$ python -q
>>> import numpy as np
>>> np.set_printoptions(suppress=True, linewidth=140)
>>> rnd = lambda a: np.round(a, 2) + 0
>>> m1 = np.load("data.npy")
>>> print(m1)
[[ 0.2  -0.01 -0.25 -0.1  -0.05 -0.03  0.05 -0.01]
 [-0.23  6.97  0.06 -2.71  3.77  0.41  2.97 -0.69]
 [ 1.08 -2.55 -0.01  1.27 -1.88  0.73 -1.04 -0.16]
 [-1.08  1.9  -0.24 -1.21  1.44 -0.94  0.76  0.31]]
>>> out = np.array([[-2, 1],
...     [-2, -1],
...     [-1, -2],
...     [1, -1],
...     [1, -2],
...     [2, -2],
...     [2, -2],
...     [0, -1]])
>>> print(rnd(np.einsum("ik,kj->ji", m1, out)))
[[ -0.24  -5.72   1.72  -1.53]
 [  0.88 -18.22   6.92  -4.12]]
>>> print(rnd(out.T @ m1.T))
[[ -0.24  -5.72   1.72  -1.53]
 [  0.88 -18.22   6.92  -4.12]]
>>> print(rnd(np.einsum("ij->j", m1)))
[-0.03  6.31 -0.44 -2.75  3.28  0.17  2.74 -0.55]
>>> print(rnd(m1 @ out))
[[ -0.24   0.88]
 [ -5.72 -18.22]
 [  1.72   6.92]
 [ -1.53  -4.12]]
>>> print(np.linalg.matrix_rank(m1 @ out))
2
>>> out = m1 / np.linalg.norm(m1, axis=1, keepdims=True)
>>> G = out @ out.T
>>> print(rnd(np.linalg.norm(out, axis=1)))
[1. 1. 1. 1.]
>>> print(rnd(G))
[[ 1.    0.03  0.11 -0.06]
 [ 0.03  1.   -0.92  0.85]
 [ 0.11 -0.92  1.   -0.98]
 [-0.06  0.85 -0.98  1.  ]]
>>> print((G - 2 * np.eye(4)).round(6).argmax(axis=1))
[2 3 0 1]
>>> print(rnd(np.degrees(np.arccos(np.clip(G[2, 3], -1, 1)))))
169.47
>>> x0 = np.array([0, 4, 1, 1, 4, 3, 2, 5])
>>> a = np.maximum(m1 @ x0, 0)
>>> print(rnd(np.tanh(m1 @ x0)))
[-0.56  1.   -1.    1.  ]
>>> print(rnd(m1.T @ a))
[ -23.26  329.99   -0.28 -134.03  183.5     6.62  140.01  -26.61]
>>> print(np.maximum(m1 @ x0, 0) - np.maximum(-m1 @ x0, 0))
[ -0.63  44.03 -17.15  12.16]
>>> print(np.maximum(m1 @ (3 * x0), 0))
[  0.   132.09   0.    36.48]
>>> m1 @ m1
Traceback (most recent call last):
  File "<python-input-23>", line 1, in <module>
    m1 @ m1
    ~~~^~~~
ValueError: matmul: Input operand 1 has a mismatch in its core dimension 0, with gufunc signature (n?,k),(k,m?)->(n?,m?) (size 4 is different from 8)
>>> G = m1.T @ m1
>>> print(np.linalg.matrix_rank(G))
4
>>> print(rnd(np.linalg.svd(m1, compute_uv=False) ** 2))
[100.01   3.99   0.16   0.01]
